% ipython --no-banner

In [1]: import numpy as np

In [2]: from numpy import linalg as LA

In [3]: np.set_printoptions(suppress=True, linewidth=160)

In [4]: arr = np.load("out2.npy")

In [5]: arr
Out[5]: 
array([[  3,  -3,  -3,  -2],
       [  3,  -1,  -1,  -2],
       [  2,   0,  -1,  -1],
       [ 15,  -7,  -7, -10]])

In [6]: Uu, sig, VT = LA.svd(arr)

In [7]: np.argmax(sig[:-1] / (sig[1:] + 1e-6)) + 1
Out[7]: np.int64(3)

In [8]: A2 = Uu[:, :3] @ np.diag(sig[:3]) @ VT[:3]

In [9]: LA.matrix_rank(A2)
Out[9]: np.int64(3)

In [10]: round(LA.norm(arr - A2, 2), 2), round(float(sig[3]), 2)
Out[10]: (np.float64(0.0), 0.0)

In [11]: hat = np.triu(np.array([[2, -1, 2, -3], [2, -2, -3, 0], [-2, 2, 2, -3], [0, 1, -1, -2]]), 1) + np.eye(4)

In [12]: A2 = hat @ arr @ LA.inv(hat)

In [13]: round(float(LA.det(A2)), 2)
Out[13]: -0.0

In [14]: hat @ arr - arr @ hat
Out[14]: 
array([[-44.,  25.,   5.,  30.],
       [ -6.,   3.,  -6.,   9.],
       [-45.,  23.,  17.,  33.],
       [  0.,  15., -51.,  24.]])

In [15]: np.trace(A2), np.trace(arr)
Out[15]: (np.float64(-9.0), np.int64(-9))

In [16]: Uu, sig, VT = LA.svd(arr)

In [17]: evecs = VT[:(sig > 1e-8).sum()]

In [18]: rng = np.random.default_rng(716)

In [19]: vec = arr[2] + 4 * arr[3] + rng.integers(2) * np.eye(4)[3]

In [20]: vec
Out[20]: array([ 62., -28., -29., -41.])

In [21]: np.round(evecs.T @ evecs, 2)
Out[21]: 
array([[ 0.73,  0.13, -0.13, -0.4 ],
       [ 0.13,  0.93,  0.07,  0.2 ],
       [-0.13,  0.07,  0.93, -0.2 ],
       [-0.4 ,  0.2 , -0.2 ,  0.4 ]])

In [22]: np.round(np.diag(evecs.T @ evecs), 2)
Out[22]: array([0.73, 0.93, 0.93, 0.4 ])

In [23]: np.allclose(evecs.T @ evecs @ vec, vec)
Out[23]: True

In [24]: LA.matrix_rank(np.vstack([arr, vec]))
Out[24]: np.int64(3)

In [25]: t = np.radians(121)

In [26]: Rm = np.eye(4)

In [27]: Rm[2, 2] = Rm[0, 0] = np.cos(t)

In [28]: Rm[2, 0], Rm[0, 2] = -np.sin(t), np.sin(t)

In [29]: Rm.round(2)
Out[29]: 
array([[-0.52,  0.  ,  0.86,  0.  ],
       [ 0.  ,  1.  ,  0.  ,  0.  ],
       [-0.86,  0.  , -0.52,  0.  ],
       [ 0.  ,  0.  ,  0.  ,  1.  ]])

In [30]: A2 = arr @ Rm.T

In [31]: np.round(LA.svd(arr, compute_uv=False), 2) + 0, np.round(LA.svd(A2, compute_uv=False), 2) + 0
Out[31]: (array([21.68,  2.07,  0.73,  0.  ]), array([21.68,  2.07,  0.73,  0.  ]))

In [32]: np.allclose(LA.norm(arr, axis=1), LA.norm(A2, axis=1))
Out[32]: True

In [33]: A2.round(2)
Out[33]: 
array([[ -4.12,  -3.  ,  -1.03,  -2.  ],
       [ -2.4 ,  -1.  ,  -2.06,  -2.  ],
       [ -1.89,   0.  ,  -1.2 ,  -1.  ],
       [-13.73,  -7.  ,  -9.25, -10.  ]])

In [34]: np.allclose(arr @ arr.T, A2 @ A2.T)
Out[34]: True

In [35]: round(float(np.abs(LA.eigvals(arr)).max()), 2)
Out[35]: 8.03

In [36]: round(LA.det(arr), 2)
Out[36]: np.float64(0.0)

In [37]: np.trace(arr)
Out[37]: np.int64(-9)

In [38]: np.allclose(arr, arr.T)
Out[38]: False

In [39]: LA.matrix_power(arr, 2)
Out[39]: 
array([[ -36,    8,   11,   23],
       [ -26,    6,    7,   17],
       [ -11,    1,    2,    7],
       [-140,   32,   39,   91]])

In [40]: np.round(np.sort(np.abs(LA.eigvals(arr))), 2) + 0
Out[40]: array([0.  , 1.12, 1.12, 8.03])

In [41]: (arr + arr.T) / 2
Out[41]: 
array([[  3. ,   0. ,  -0.5,   6.5],
       [  0. ,  -1. ,  -0.5,  -4.5],
       [ -0.5,  -0.5,  -1. ,  -4. ],
       [  6.5,  -4.5,  -4. , -10. ]])

In [42]: data = np.array([[0.28, 0.23, -0.69],
    ...:     [1.88, 1.32, 0.32],
    ...:     [-0.43, -0.52, -1.43],
    ...:     [1.52, 0.06, 1.0]])

In [43]: hat = data @ LA.solve(data.T @ data, data.T)

In [44]: np.round(hat @ data[:, 1], 2)
Out[44]: array([ 0.23,  1.32, -0.52,  0.06])

In [45]: np.allclose(hat @ hat, hat)
Out[45]: True

In [46]: hat.round(2)
Out[46]: 
array([[ 0.27,  0.27,  0.34, -0.1 ],
       [ 0.27,  0.9 , -0.13,  0.04],
       [ 0.34, -0.13,  0.84,  0.05],
       [-0.1 ,  0.04,  0.05,  0.99]])

In [47]: np.trace(hat)
Out[47]: np.float64(3.0)

In [48]: Q, evecs = LA.qr(data[:, :2])[0], LA.qr(data[:, 2:])[0]

In [49]: sig = LA.svd(Q.T @ evecs, compute_uv=False)

In [50]: np.round(np.degrees(np.arccos(sig.clip(0, 1))), 2)
Out[50]: array([56.91])

In [51]: np.round(LA.norm(Q @ Q.T - evecs @ evecs.T, 2), 2)
Out[51]: np.float64(1.0)

In [52]: vec = np.array([3, 3, 3])

In [53]: target = data @ vec

In [54]: np.round(LA.solve(data.T @ data, data.T @ target), 2)
Out[54]: array([3., 3., 3.])

In [55]: target = target + 0.05 * rng.normal(size=4)

In [56]: target.round(2)
Out[56]: array([-0.55, 10.61, -7.14,  7.65])

In [57]: c, *_ = LA.lstsq(data, target)

In [58]: round(float(LA.norm(target - data @ c)), 2)
Out[58]: 0.03

In [59]: c.round()
Out[59]: array([3., 3., 3.])

In [60]: np.round(data.T @ (target - data @ c), 2) + 0
Out[60]: array([0., 0., 0.])

In [61]: c.round(2)
Out[61]: array([2.95, 3.11, 2.99])

In [62]: A2 = np.c_[data[:, :2] @ np.array([[-3, 3], [-3, 0]]), np.array([1, 0, 2, -2])]

In [63]: A2.round(2)
Out[63]: 
array([[-1.53,  0.84,  1.  ],
       [-9.6 ,  5.64,  0.  ],
       [ 2.85, -1.29,  2.  ],
       [-4.74,  4.56, -2.  ]])

In [64]: np.round(LA.norm(LA.qr(data)[0].T @ A2, axis=0) ** 2 / ((A2 ** 2).sum(axis=0) + 1e-12), 2)
Out[64]: array([1., 1., 1.])

In [65]: t = np.radians(36)

In [66]: Rm = np.eye(3)

In [67]: Rm[2, 2] = Rm[0, 0] = np.cos(t)

In [68]: Rm[2, 0], Rm[0, 2] = -np.sin(t), np.sin(t)

In [69]: Rm.round(2)
Out[69]: 
array([[ 0.81,  0.  ,  0.59],
       [ 0.  ,  1.  ,  0.  ],
       [-0.59,  0.  ,  0.81]])

In [70]: A2 = data @ Rm.T

In [71]: np.allclose(LA.norm(data, axis=1), LA.norm(A2, axis=1))
Out[71]: True

In [72]: np.round(LA.svd(data, compute_uv=False), 2), np.round(LA.svd(A2, compute_uv=False), 2)
Out[72]: (array([3.  , 1.5 , 0.75]), array([3.  , 1.5 , 0.75]))

In [73]: np.round(LA.det(Rm), 2), round(float(np.trace(Rm)), 2)
Out[73]: (np.float64(1.0), 2.62)

In [74]: np.round(np.abs(A2 - data).max(axis=0), 2)
Out[74]: array([0.76, 0.  , 1.17])

In [75]: np.allclose(data @ data.T, A2 @ A2.T)
Out[75]: True

In [76]: F = np.array([[0.19, -0.71, -0.17],
    ...:     [1.41, -4.11, -2.2],
    ...:     [-0.52, -0.77, 0.03],
    ...:     [-0.61, 0.3, 0.67]])

In [77]: A2 = F / LA.norm(F, axis=1, keepdims=True)

In [78]: cov = A2 @ A2.T

In [79]: np.argwhere(np.triu(np.abs(cov) > 0.95, 1))
Out[79]: array([[0, 1]])

In [80]: cov[2].round(2)
Out[80]: array([0.63, 0.52, 1.  , 0.12])

In [81]: z = rng.permutation(3)

In [82]: A2 = F[:, z] * rng.choice([-1, 1], 3)

In [83]: A2
Out[83]: 
array([[-0.19,  0.71, -0.17],
       [-1.41,  4.11, -2.2 ],
       [ 0.52,  0.77,  0.03],
       [ 0.61, -0.3 ,  0.67]])

In [84]: Uu, _, VT = LA.svd(F.T @ A2)

In [85]: np.round(LA.lstsq(F, A2)[0], 2) + 0
Out[85]: 
array([[-1.,  0.,  0.],
       [ 0., -1.,  0.],
       [ 0.,  0.,  1.]])

In [86]: np.round(Uu @ VT, 2) + 0
Out[86]: 
array([[-1.,  0.,  0.],
       [ 0., -1.,  0.],
       [ 0.,  0.,  1.]])

In [87]: vec = np.array([1, 2, 2])

In [88]: target = F @ vec

In [89]: target.round(2)
Out[89]: array([ -1.57, -11.21,  -2.  ,   1.33])

In [90]: np.round(LA.lstsq(F, target)[0], 2)
Out[90]: array([1., 2., 2.])

In [91]: target = target + 0.3 * rng.normal(size=4)

In [92]: target.round(2)
Out[92]: array([ -1.45, -11.08,  -2.77,   1.3 ])

In [93]: c, *_ = LA.lstsq(F, target)

In [94]: np.round(F.T @ (target - F @ c), 2) + 0
Out[94]: array([0., 0., 0.])

In [95]: def softmax(z):
    ...:     e = np.exp(z - z.max(axis=-1, keepdims=True))
    ...:     return e / e.sum(axis=-1, keepdims=True)
    ...: 

In [96]: np.round(softmax(data[3]), 2)
Out[96]: array([0.55, 0.13, 0.33])

In [97]: np.round(softmax(data).sum(axis=1), 2)
Out[97]: array([1., 1., 1., 1.])

In [98]: S = data @ data.T / np.sqrt(3)

In [99]: np.round(softmax(S)[3] @ data, 2)
Out[99]: array([1.57, 0.63, 0.54])

In [100]: softmax(S).round(6).argmax(axis=1)
Out[100]: array([2, 1, 2, 3])

In [101]: m1 = np.loadtxt("mat.csv", delimiter=",")

In [102]: m1
Out[102]: 
array([[3., 5., 0.],
       [5., 3., 5.],
       [0., 5., 3.]])

In [103]: w1 = np.array([[0, 2, 2, 2, 2], [2, 0, 2, 3, 2], [0, 2, 0, 1, 0]])

In [104]: c = np.array([2, 1, 1, 2, 2])

In [105]: hid = np.maximum(m1 @ w1 + c, 0)

In [106]: hid
Out[106]: 
array([[12.,  7., 17., 23., 18.],
       [ 8., 21., 17., 26., 18.],
       [12.,  7., 11., 20., 12.]])

In [107]: LA.matrix_rank(hid)
Out[107]: np.int64(3)

In [108]: basis = np.array([[-1, 0, -2], [-3, 1, -3], [-3, -1, 0], [0, 3, 0], [-3, 3, -1]])

In [109]: (hid @ basis).round(6).argmax(axis=1)
Out[109]: array([1, 1, 1])

In [110]: w1 @ basis
Out[110]: 
array([[-18,  12,  -8],
       [-14,  13,  -6],
       [ -6,   5,  -6]])

In [111]: M = np.load("block16.npy")

In [112]: M
Out[112]: 
array([[ 7.8, -0.3, -2.2, -0.8],
       [ 1.2,  0.7,  0.7, -1.6],
       [-1.5,  0.5,  0.9, -1.1]])

In [113]: A2 = np.array([[3, 0], [2, 3]])

In [114]: basis = np.kron(A2, M)

In [115]: LA.matrix_rank(basis)
Out[115]: np.int64(6)

In [116]: round(LA.norm(M[2] - M[0]), 2)
Out[116]: np.float64(9.84)

In [117]: round(float(LA.norm(M, 2)), 2)
Out[117]: 8.37

In [118]: round(LA.norm(M, "nuc"), 2)
Out[118]: np.float64(11.03)

In [119]: round(LA.norm(M, 1), 2), round(LA.norm(M, np.inf), 2)
Out[119]: (np.float64(10.5), np.float64(11.1))

In [120]: np.round(LA.norm(M, axis=0), 2)
Out[120]: array([8.03, 0.91, 2.48, 2.1 ])

In [121]: A2 = M + rng.integers(-2, 3, (3, 2)) @ rng.integers(-2, 3, (2, 4))

In [122]: A2.round(2)
Out[122]: 
array([[ 9.8,  0.7, -0.2,  5.2],
       [ 3.2,  1.7,  2.7, -1.6],
       [-3.5, -0.5, -1.1, -1.1]])

In [123]: np.abs(A2 - M).sum(axis=1)
Out[123]: array([11.,  5.,  5.])

In [124]: np.round(A2 - M, 2)
Out[124]: 
array([[ 2.,  1.,  2.,  6.],
       [ 2.,  1.,  2.,  0.],
       [-2., -1., -2.,  0.]])

In [125]: np.round(LA.svd(A2 - M, compute_uv=False), 2) + 0
Out[125]: array([7.07, 3.6 , 0.  ])

In [126]: LA.matrix_rank(A2 - M, tol=1e-8)
Out[126]: np.int64(2)
